$ ipython --no-banner

In [1]: import numpy as np

In [2]: np.set_printoptions(precision=3, suppress=True, linewidth=120)

In [3]: A = np.load("mat.npy")

In [4]: A
Out[4]: 
array([[ 0.941,  0.134,  0.076,  0.17 ,  0.053],
       [ 0.134,  0.098, -0.07 ,  0.077, -0.244],
       [ 0.076, -0.07 ,  0.088, -0.04 ,  0.261],
       [ 0.17 ,  0.077, -0.04 ,  0.066, -0.159],
       [ 0.053, -0.244,  0.261, -0.159,  0.807]])

In [5]: U, sv, Vt = np.linalg.svd(A)

In [6]: V = Vt[:(sv > 1e-8).sum()]

In [7]: rng = np.random.default_rng(695)

In [8]: x0 = A[1] + 5 * A[0] + rng.integers(2) * np.eye(5)[3]

In [9]: x0
Out[9]: array([4.839, 0.766, 0.308, 0.929, 0.023])

In [10]: np.diag(V.T @ V)
Out[10]: array([0.941, 0.098, 0.088, 0.066, 0.807])

In [11]: np.linalg.matrix_rank(np.vstack([A, x0]))
Out[11]: np.int64(2)

In [12]: np.allclose(V.T @ V @ x0, x0)
Out[12]: True

In [13]: w1 = np.array([[3, 0], [2, 1], [0, 3], [3, 1], [2, 0]])

In [14]: b = np.array([1, 0])

In [15]: H = np.maximum(A @ w1 + b, 0)

In [16]: np.linalg.matrix_rank(H)
Out[16]: np.int64(2)

In [17]: print((H > 0).mean(axis=0))
[1.  0.8]

In [18]: (H > 0).astype(int)
Out[18]: 
array([[1, 1],
       [1, 0],
       [1, 1],
       [1, 1],
       [1, 1]])

In [19]: W2 = np.array([[6, 6, 1], [1, 1, 9]])

In [20]: print((H @ W2).round(6).argmax(axis=1))
[0 0 0 0 0]

In [21]: print(H @ W2)
[[28.781 28.781  9.486]
 [ 8.034  8.034  1.339]
 [ 9.09   9.09   2.88 ]
 [ 9.299  9.299  1.751]
 [11.235 11.235  5.232]]

In [22]: def softmax(z):
    ...:     e = np.exp(z - z.max(axis=-1, keepdims=True))
    ...:     return e / e.sum(axis=-1, keepdims=True)
    ...: 

In [23]: softmax(A).sum(axis=1)
Out[23]: array([1., 1., 1., 1., 1.])

In [24]: print(softmax(10 * A[1]))
[0.413 0.289 0.054 0.234 0.009]

In [25]: att = A @ A.T / np.sqrt(5)

In [26]: softmax(att).round(6).argmax(axis=1)
Out[26]: array([0, 0, 4, 0, 4])

In [27]: out = np.array([[1, 2], [1, 1]])

In [28]: W2 = np.kron(out, A)

In [29]: round(float(np.linalg.norm(W2, 2)), 3), round(np.linalg.norm(out, 2) * np.linalg.norm(A, 2), 3)
Out[29]: (2.618, np.float64(2.618))

In [30]: W2.shape
Out[30]: (10, 10)

In [31]: mat = np.array([[-1.0, 1.0, 1.0, 1.0],
    ...:     [1.0, -1.0, 1.0, 1.0],
    ...:     [1.0, 1.0, -1.0, 1.0],
    ...:     [1.0, 1.0, 1.0, -1.0]])

In [32]: # symmetric

In [33]: out = mat / np.linalg.norm(mat, axis=1, keepdims=True)

In [34]: C2 = out @ out.T

In [35]: np.argwhere(np.triu(np.abs(C2) > 0.95, 1))
Out[35]: array([], shape=(0, 2), dtype=int64)

In [36]: np.linalg.matrix_power(mat, 3)
Out[36]: 
array([[-4.,  4.,  4.,  4.],
       [ 4., -4.,  4.,  4.],
       [ 4.,  4., -4.,  4.],
       [ 4.,  4.,  4., -4.]])

In [37]: (mat + mat.T) / 2
Out[37]: 
array([[-1.,  1.,  1.,  1.],
       [ 1., -1.,  1.,  1.],
       [ 1.,  1., -1.,  1.],
       [ 1.,  1.,  1., -1.]])

In [38]: np.trace(mat)
Out[38]: np.float64(-4.0)

In [39]: round(float(np.abs(np.linalg.eigvals(mat)).max()), 3)
Out[39]: 2.0

In [40]: np.allclose(mat @ mat.T, mat.T @ mat)
Out[40]: True

In [41]: (mat - mat.T) / 2
Out[41]: 
array([[0., 0., 0., 0.],
       [0., 0., 0., 0.],
       [0., 0., 0., 0.],
       [0., 0., 0., 0.]])

In [42]: np.sort(np.abs(np.linalg.eigvals(mat)))
Out[42]: array([2., 2., 2., 2.])

In [43]: np.allclose(mat, mat.T)
Out[43]: True

In [44]: out = np.array([[0, -1], [-1, -1]])

In [45]: W2 = np.kron(out, mat)

In [46]: W2.shape
Out[46]: (8, 8)

In [47]: np.linalg.matrix_rank(W2)
Out[47]: np.int64(8)

In [48]: round(np.linalg.norm(W2, 2), 3), round(np.linalg.norm(out, 2) * np.linalg.norm(mat, 2), 3)
Out[48]: (np.float64(3.236), np.float64(3.236))

In [49]: print(W2)
[[-0.  0.  0.  0.  1. -1. -1. -1.]
 [ 0. -0.  0.  0. -1.  1. -1. -1.]
 [ 0.  0. -0.  0. -1. -1.  1. -1.]
 [ 0.  0.  0. -0. -1. -1. -1.  1.]
 [ 1. -1. -1. -1.  1. -1. -1. -1.]
 [-1.  1. -1. -1. -1.  1. -1. -1.]
 [-1. -1.  1. -1. -1. -1.  1. -1.]
 [-1. -1. -1.  1. -1. -1. -1.  1.]]

In [50]: feats = np.load("dump.npy")

In [51]: print(feats)
[[2 2 2 2 2 2]
 [2 0 2 0 2 0]
 [1 0 1 0 1 0]
 [2 2 2 2 2 2]
 [2 0 2 0 2 0]
 [1 0 1 0 1 0]]

In [52]: print(np.allclose(feats[:-1].T @ np.linalg.lstsq(feats[:-1].T, feats[-1])[0], feats[-1]))
True

In [53]: [round(float(x), 3) for x in np.linalg.svd(feats, compute_uv=False)[:3]]
Out[53]: [8.204, 3.271, 0.0]

In [54]: np.linalg.cond(feats) > 100
Out[54]: np.True_

In [55]: out = feats / np.linalg.norm(feats, axis=1, keepdims=True)

In [56]: C2 = out @ out.T

In [57]: (C2 - 2 * np.eye(6)).round(6).argmax(axis=1)
Out[57]: array([3, 2, 1, 0, 1, 1])

In [58]: (np.abs(C2) > 0.9).astype(int)
Out[58]: 
array([[1, 0, 0, 1, 0, 0],
       [0, 1, 1, 0, 1, 1],
       [0, 1, 1, 0, 1, 1],
       [1, 0, 0, 1, 0, 0],
       [0, 1, 1, 0, 1, 1],
       [0, 1, 1, 0, 1, 1]])

In [59]: round(float(np.degrees(np.arccos(np.clip(C2[3, 2], -1, 1)))), 3)
Out[59]: 45.0

In [60]: M = np.loadtxt("a.csv", delimiter=",")

In [61]: M
Out[61]: 
array([[ 1., -1.,  1., -1.,  1., -1.,  1., -1.],
       [ 1., -1., -1.,  1., -1.,  1.,  1., -1.],
       [ 1., -1.,  1., -1., -1.,  1., -1.,  1.],
       [ 1.,  1., -1., -1.,  1.,  1., -1., -1.]])

In [62]: w1 = np.array([[7, 6, 8, 5, 4],
    ...:     [6, 3, 2, 5, 3],
    ...:     [6, 5, 0, 9, 2],
    ...:     [2, 7, 2, 1, 7],
    ...:     [2, 7, 3, 4, 1],
    ...:     [6, 5, 0, 6, 3],
    ...:     [3, 9, 9, 8, 7],
    ...:     [8, 9, 5, 9, 1]])

In [63]: b = np.array([2, 2, 0, 5, 0])

In [64]: H = np.maximum(M @ w1 + b, 0)

In [65]: H
Out[65]: 
array([[ 0.,  5., 11., 10.,  0.],
       [ 0.,  5.,  9.,  0., 14.],
       [16.,  1.,  0., 16.,  0.],
       [ 4.,  0.,  0.,  0.,  0.]])

In [66]: W2 = np.array([[1, 1], [3, 3], [0, 3], [1, 0], [3, 0]])

In [67]: (H @ W2).round(6).argmax(axis=1)
Out[67]: array([1, 0, 0, 0])

In [68]: out = H + rng.integers(-2, 3, (4, 3)) @ rng.integers(-2, 3, (3, 5))

In [69]: out
Out[69]: 
array([[-2.,  0., 12.,  4., -3.],
       [-1.,  8.,  6.,  5., 15.],
       [18.,  6., -1., 22.,  3.],
       [ 8.,  3.,  0.,  1.,  2.]])

In [70]: out - H
Out[70]: 
array([[-2., -5.,  1., -6., -3.],
       [-1.,  3., -3.,  5.,  1.],
       [ 2.,  5., -1.,  6.,  3.],
       [ 4.,  3.,  0.,  1.,  2.]])

In [71]: f, g = out[3], out[2]

In [72]: print(f @ g)
190.0

In [73]: f @ f
Out[73]: np.float64(78.0)

In [74]: p = (f @ g) / (f @ f) * f

In [75]: print(np.round((g - p) @ f, 3))
0.0

In [76]: p
Out[76]: array([19.487,  7.308,  0.   ,  2.436,  4.872])

In [77]: print(round(np.linalg.norm(f + g) ** 2 + np.linalg.norm(f - g) ** 2, 3))
1864.0

In [78]: out = np.array([[0, 1, 2],
    ...:     [3, 2, 2],
    ...:     [1, 1, 3],
    ...:     [2, 2, 2],
    ...:     [3, 2, 0],
    ...:     [2, 0, 0],
    ...:     [3, 3, 0],
    ...:     [2, 3, 3]])

In [79]: np.einsum("ij->j", M)
Out[79]: array([ 4., -2.,  0., -2.,  0.,  2.,  0., -2.])

In [80]: M @ out
Out[80]: 
array([[-2.,  0., -2.],
       [-2., -2., -4.],
       [-6., -4.,  4.],
       [ 0., -4., -4.]])
